$ python -q
>>> import numpy as np
>>> from numpy import linalg as LA
>>> np.set_printoptions(suppress=True, linewidth=140)
>>> tidy = lambda a: np.round(a, 2) + 0
>>> mat = np.load("layer0.npy")
>>> print(mat)
[[  0.69   1.22  -2.43  -1.78  -2.07  -8.02  -1.98   1.5    5.51 -10.89]
 [  0.95  -4.82  -8.74   0.94   0.52  -8.11 -15.43   0.61  -0.71   6.03]
 [  5.4   -3.42  -6.27   2.28  -4.1   -6.51   4.21  -3.48   3.71  14.87]
 [ -6.44  -0.02   1.91   0.63  -5.01  -5.68  -1.98  -0.39   7.91  17.9 ]
 [-16.86  -4.43  -5.62   6.99 -10.4    9.73  -4.85  -2.44   8.31  -4.64]
 [ -9.73  -3.79  -4.64 -22.65  -2.94   9.17   5.23   2.53   7.15  -6.79]
 [ -7.66   0.6   -5.03   1.03  10.02 -15.85  -3.05   6.95   6.15   1.75]
 [ -3.24   2.5   -2.37   0.12  -1.51   6.52   6.21  -1.68   1.7   -1.97]
 [  1.5    1.61  -4.74  -3.61   4.7    1.31  -0.74  -0.2   12.58   0.91]
 [ -9.49  -2.49  -0.06 -10.99  -0.5   -4.06   8.87  -2.91   1.04   5.33]
 [ -4.32   2.01   1.02 -13.06 -10.37  -8.63   0.14   1.64  -8.75  14.19]
 [  2.54  -4.55   0.8    7.48   0.62   9.12  -9.81   0.18   3.95   4.88]
 [ 16.4   -7.68  -0.57   0.47  -6.29   3.07  17.84  -3.17  -9.74  -6.39]]
>>> rng = np.random.default_rng(642033)
>>> lab = rng.permutation(10)
>>> out = mat[:, lab] * rng.choice([-1, 1], 10)
>>> print(out)
[[-10.89  -2.43  -2.07   1.5    1.78  -1.22   0.69   8.02  -1.98   5.51]
 [  6.03  -8.74   0.52   0.61  -0.94   4.82   0.95   8.11 -15.43  -0.71]
 [ 14.87  -6.27  -4.1   -3.48  -2.28   3.42   5.4    6.51   4.21   3.71]
 [ 17.9    1.91  -5.01  -0.39  -0.63   0.02  -6.44   5.68  -1.98   7.91]
 [ -4.64  -5.62 -10.4   -2.44  -6.99   4.43 -16.86  -9.73  -4.85   8.31]
 [ -6.79  -4.64  -2.94   2.53  22.65   3.79  -9.73  -9.17   5.23   7.15]
 [  1.75  -5.03  10.02   6.95  -1.03  -0.6   -7.66  15.85  -3.05   6.15]
 [ -1.97  -2.37  -1.51  -1.68  -0.12  -2.5   -3.24  -6.52   6.21   1.7 ]
 [  0.91  -4.74   4.7   -0.2    3.61  -1.61   1.5   -1.31  -0.74  12.58]
 [  5.33  -0.06  -0.5   -2.91  10.99   2.49  -9.49   4.06   8.87   1.04]
 [ 14.19   1.02 -10.37   1.64  13.06  -2.01  -4.32   8.63   0.14  -8.75]
 [  4.88   0.8    0.62   0.18  -7.48   4.55   2.54  -9.12  -9.81   3.95]
 [ -6.39  -0.57  -6.29  -3.17  -0.47   7.68  16.4   -3.07  17.84  -9.74]]
>>> Uu, _, Vh = LA.svd(mat.T @ out)
>>> print(tidy(Uu @ Vh))
[[ 0.  0.  0.  0.  0.  0.  1.  0.  0.  0.]
 [ 0.  0.  0.  0.  0. -1.  0.  0.  0.  0.]
 [ 0.  1.  0.  0.  0.  0.  0.  0.  0.  0.]
 [ 0.  0.  0.  0. -1.  0.  0.  0.  0.  0.]
 [ 0.  0.  1.  0.  0.  0.  0.  0.  0.  0.]
 [ 0.  0.  0.  0.  0.  0.  0. -1.  0.  0.]
 [ 0.  0.  0.  0.  0.  0.  0.  0.  1.  0.]
 [ 0.  0.  0.  1.  0.  0.  0.  0.  0.  0.]
 [ 0.  0.  0.  0.  0.  0.  0.  0.  0.  1.]
 [ 1.  0.  0.  0.  0.  0.  0.  0.  0.  0.]]
>>> print(lab)
[9 2 4 7 3 1 0 5 6 8]
>>> print(tidy(LA.lstsq(mat, out)[0]))
[[ 0.  0.  0.  0.  0.  0.  1.  0.  0.  0.]
 [ 0.  0.  0.  0.  0. -1.  0.  0.  0.  0.]
 [ 0.  1.  0.  0.  0.  0.  0.  0.  0.  0.]
 [ 0.  0.  0.  0. -1.  0.  0.  0.  0.  0.]
 [ 0.  0.  1.  0.  0.  0.  0.  0.  0.  0.]
 [ 0.  0.  0.  0.  0.  0.  0. -1.  0.  0.]
 [ 0.  0.  0.  0.  0.  0.  0.  0.  1.  0.]
 [ 0.  0.  0.  1.  0.  0.  0.  0.  0.  0.]
 [ 0.  0.  0.  0.  0.  0.  0.  0.  0.  1.]
 [ 1.  0.  0.  0.  0.  0.  0.  0.  0.  0.]]
